% python3 -q
>>> import numpy as np
>>> np.set_printoptions(suppress=True, linewidth=100)
>>> mat = np.loadtxt("data.csv", delimiter=",")
>>> print(mat)
[[ 0.7   0.4 ]
 [-1.18 -1.91]
 [ 1.4   0.1 ]
 [-1.2  -1.9 ]]
>>> def softmax(z):
...     e = np.exp(z - z.max(axis=-1, keepdims=True))
...     return e / e.sum(axis=-1, keepdims=True)
... 
>>> print(np.round(softmax(mat[0]), 2))
[0.57 0.43]
>>> print(softmax(mat).sum(axis=1))
[1. 1. 1. 1.]
>>> print(np.round(softmax(10 * mat[0]), 2))
[0.95 0.05]
>>> att = mat @ mat.T / np.sqrt(2)
>>> print(np.round(softmax(att), 2) + 0)
[[0.37 0.08 0.48 0.08]
 [0.   0.5  0.   0.5 ]
 [0.31 0.04 0.61 0.04]
 [0.   0.5  0.   0.5 ]]
>>> print(np.round(softmax(att)[0] @ mat, 2))
[ 0.75 -0.09]
>>> Uu, sig, Vh = np.linalg.svd(mat, full_matrices=False)
>>> print(np.round(sig / sig[0], 2))
[1.   0.34]
>>> print(np.round(np.sqrt((sig ** 2).sum()), 2), round(float(np.linalg.norm(mat)), 2))
3.57 3.57
>>> print(np.round(np.cumsum(sig ** 2) / np.sum(sig ** 2), 2))
[0.9 1. ]
>>> print(np.round(Uu.T @ mat @ Vh.T, 2) + 0)
[[3.38 0.  ]
 [0.   1.13]]
>>> print(np.round(np.abs(Vh[0]), 2))
[0.63 0.78]
>>> J = np.loadtxt("arr.csv", delimiter=",")
>>> print(J)
[[1.   0.5  0.25 0.12 0.06 0.03]
 [0.5  1.   0.5  0.25 0.12 0.06]
 [0.25 0.5  1.   0.5  0.25 0.12]
 [0.12 0.25 0.5  1.   0.5  0.25]
 [0.06 0.12 0.25 0.5  1.   0.5 ]
 [0.03 0.06 0.12 0.25 0.5  1.  ]]
>>> x = np.ones(6)
>>> for _ in range(3):
...     x = J @ x
...     x /= np.linalg.norm(x)
...     print(round(x @ J @ x, 2))
... 
2.38
2.39
2.39
>>> print(x.round(2))
[0.31 0.42 0.48 0.48 0.42 0.31]
>>> x = np.array([8, 1, 5, -9, -3, 3])
>>> target = J @ x
>>> print(target.round(2))
[ 8.58  5.07  2.61 -6.04 -4.15  0.15]
>>> print(np.round(np.linalg.solve(J.T, J[1]), 2) + 0)
[0. 1. 0. 0. 0. 0.]
>>> print(np.round(np.linalg.solve(J, target), 2))
[ 8.  1.  5. -9. -3.  3.]
>>> Q, Rm = np.linalg.qr(J)
>>> print(np.trace(Q @ Q.T))
6.0
>>> print(np.round(Q.T @ Q, 2) + 0)
[[1. 0. 0. 0. 0. 0.]
 [0. 1. 0. 0. 0. 0.]
 [0. 0. 1. 0. 0. 0.]
 [0. 0. 0. 1. 0. 0.]
 [0. 0. 0. 0. 1. 0.]
 [0. 0. 0. 0. 0. 1.]]
>>> print(np.round(Q @ Rm, 2))
[[1.   0.5  0.25 0.12 0.06 0.03]
 [0.5  1.   0.5  0.25 0.12 0.06]
 [0.25 0.5  1.   0.5  0.25 0.12]
 [0.12 0.25 0.5  1.   0.5  0.25]
 [0.06 0.12 0.25 0.5  1.   0.5 ]
 [0.03 0.06 0.12 0.25 0.5  1.  ]]
>>> print(np.allclose(Rm.T @ Rm, J.T @ J))
True
>>> print(Q.round(2) + 0)
[[-0.87  0.5   0.   -0.01  0.    0.  ]
 [-0.43 -0.75  0.5   0.   -0.01  0.  ]
 [-0.22 -0.38 -0.75  0.5   0.    0.01]
 [-0.1  -0.19 -0.37 -0.76  0.49  0.  ]
 [-0.05 -0.09 -0.19 -0.38 -0.78 -0.45]
 [-0.03 -0.05 -0.09 -0.2  -0.39  0.89]]
>>> print(np.round(np.abs(np.diag(Rm)), 2))
[1.15 0.75 0.75 0.75 0.73 0.67]
>>> print(np.round(np.abs(np.linalg.eigvals(J)).max(), 2))
2.39
>>> print(np.round(np.linalg.matrix_power(J, 4), 2))
[[4.23 5.15 5.03 4.24 3.19 2.09]
 [5.15 6.7  6.92 6.12 4.76 3.19]
 [5.03 6.92 7.81 7.45 6.12 4.24]
 [4.24 6.12 7.45 7.81 6.92 5.03]
 [3.19 4.76 6.12 6.92 6.7  5.15]
 [2.09 3.19 4.24 5.03 5.15 4.23]]
>>> print(np.allclose(J, J.T))
True
>>> print(np.round(J @ J, 2))
[[1.33 1.16 0.83 0.53 0.32 0.18]
 [1.16 1.58 1.29 0.89 0.55 0.32]
 [0.83 1.29 1.64 1.31 0.88 0.53]
 [0.53 0.89 1.31 1.64 1.29 0.83]
 [0.32 0.55 0.88 1.29 1.58 1.16]
 [0.18 0.32 0.53 0.83 1.16 1.33]]
>>> print(np.round(np.sort(np.abs(np.linalg.eigvals(J))), 2))
[0.36 0.41 0.55 0.85 1.44 2.39]
>>> E = np.loadtxt("layer1.csv", delimiter=",")
>>> print(E)
[[ -0.2  -0.7  -0.5   0.4  -0.3]
 [  1.8  -0.9  -1.7   1.2  -2.1]
 [ -1.9  -0.8   1.5  -0.4  -0.2]
 [  0.1   0.6  -0.7  -0.7  -1.3]
 [ -0.8   0.1  -1.    0.1   0.7]
 [  1.4   0.9   1.2  -0.8   0. ]
 [  0.2   0.1   1.5  -0.2   1.1]
 [ -5.    8.   19.    0.  -18. ]
 [  1.   -0.4   0.5   0.1  -0.6]
 [  0.1  -0.5  -0.2   0.3  -0.3]
 [ -0.5   0.4   1.6   1.2   0.3]
 [ -0.8   0.    0.4  -0.3   1.7]
 [  1.4  -0.9  -0.9  -1.2   1.2]
 [  1.2  -0.1  -0.2  -0.2  -1. ]
 [ -0.3  -0.3   0.2   0.2   0.4]
 [ -1.6   1.6  -0.4   0.7   1.3]
 [  1.1  -0.8   1.8   0.8  -1.2]
 [  0.7   1.2   0.7   0.9  -0.5]
 [ -0.7   0.9   0.2  -0.2  -0.9]
 [  1.7  -1.1  -0.6   0.3   1.7]
 [  0.9  -0.9   1.4   2.9  -0.5]
 [ -0.6   0.5   0.   -0.3   1.4]
 [ -1.9  -0.6   0.1   1.6   2.4]
 [ -0.2   1.5  -0.2   0.8   0.7]
 [ -0.2  -1.1  -0.9  -0.1   0.8]
 [ -1.   -1.5   1.1  -1.    0.3]
 [ -1.3   0.2   0.5  -1.6   1.6]]
>>> Xs = E - E.mean(axis=0)
>>> evecs = np.linalg.svd(Xs)[2][:1]
>>> M2 = Xs - Xs @ evecs.T @ evecs
>>> print(np.round(np.cov(Xs @ evecs.T, rowvar=False), 2))
29.7
>>> print(np.round(np.diag(evecs.T @ evecs), 2) + 0)
[0.03 0.08 0.45 0.   0.43]
